% python3 -q
>>> import numpy as np
>>> from numpy import linalg as LA
>>> np.set_printoptions(precision=2, suppress=True, linewidth=120)
>>> def tidy(a):
...     return np.round(a, 2) + 0
... 
>>> other = np.array([[1, -3, 3, -1, 0]])
>>> m1 = other.T @ other
>>> m1
array([[ 1, -3,  3, -1,  0],
       [-3,  9, -9,  3,  0],
       [ 3, -9,  9, -3,  0],
       [-1,  3, -3,  1,  0],
       [ 0,  0,  0,  0,  0]])
>>> # 2 groups of indices that never mix
>>> tidy(LA.det(m1))
np.float64(0.0)
>>> m1 @ m1
array([[  20,  -60,   60,  -20,    0],
       [ -60,  180, -180,   60,    0],
       [  60, -180,  180,  -60,    0],
       [ -20,   60,  -60,   20,    0],
       [   0,    0,    0,    0,    0]])
>>> np.allclose(m1 @ m1.T, m1.T @ m1)
True
>>> print(tidy(np.abs(LA.eigvals(m1)).max()))
20.0
>>> np.allclose(m1, m1.T)
True
>>> data = np.array([[-6.0, 0.8, 0.2], [13.0, 1.1, 0.8], [-1.0, -0.3, -0.3]])
>>> data
array([[-6. ,  0.8,  0.2],
       [13. ,  1.1,  0.8],
       [-1. , -0.3, -0.3]])
>>> # column 0 dominates
>>> u = np.array([2, 1, -2])
>>> tidy(np.array([np.convolve(row, u, "same") for row in data]))
array([[ -4.4,  13.2,  -1.4],
       [ 15.2, -23.3,  -1.4],
       [ -1.6,   1.1,   0.3]])
>>> print(np.polyval(u, data[2]))
[-1.   -2.12 -2.12]
>>> tidy(np.cross(data[2, :3], data[1, :3]))
array([ 0.09, -3.1 ,  2.8 ])
>>> mat = np.load("run6.npy")
>>> mat
array([[ 3,  3, -3],
       [ 0,  1, -1],
       [ 0,  1, -1],
       [-3, -3, -1],
       [ 3,  3,  5]])
>>> U, sig, Vh = LA.svd(m1)
>>> evecs = Vh[:(sig > 1e-8).sum()]
>>> rng = np.random.default_rng(981)
>>> vec = m1[1] + 5 * m1[3] + rng.integers(2) * np.eye(5)[4]
>>> vec
array([ -8.,  24., -24.,   8.,   1.])
>>> print(tidy(evecs.T @ evecs))
[[ 0.05 -0.15  0.15 -0.05  0.  ]
 [-0.15  0.45 -0.45  0.15  0.  ]
 [ 0.15 -0.45  0.45 -0.15  0.  ]
 [-0.05  0.15 -0.15  0.05  0.  ]
 [ 0.    0.    0.    0.    0.  ]]
>>> print(tidy(LA.norm(vec - evecs.T @ evecs @ vec)))
1.0
>>> np.allclose(evecs.T @ evecs @ vec, vec)
False
>>> LA.matrix_rank(np.vstack([m1, vec]))
np.int64(2)
>>> U, sig, Vh = LA.svd(mat, full_matrices=False)
>>> np.allclose(U * sig @ Vh, mat)
True
>>> print(tidy(U.T @ U))
[[1. 0. 0.]
 [0. 1. 0.]
 [0. 0. 1.]]
>>> tidy(sig / sig[0])
array([1.  , 0.72, 0.12])
>>> tidy(Vh @ Vh.T)
array([[1., 0., 0.],
       [0., 1., 0.],
       [0., 0., 1.]])
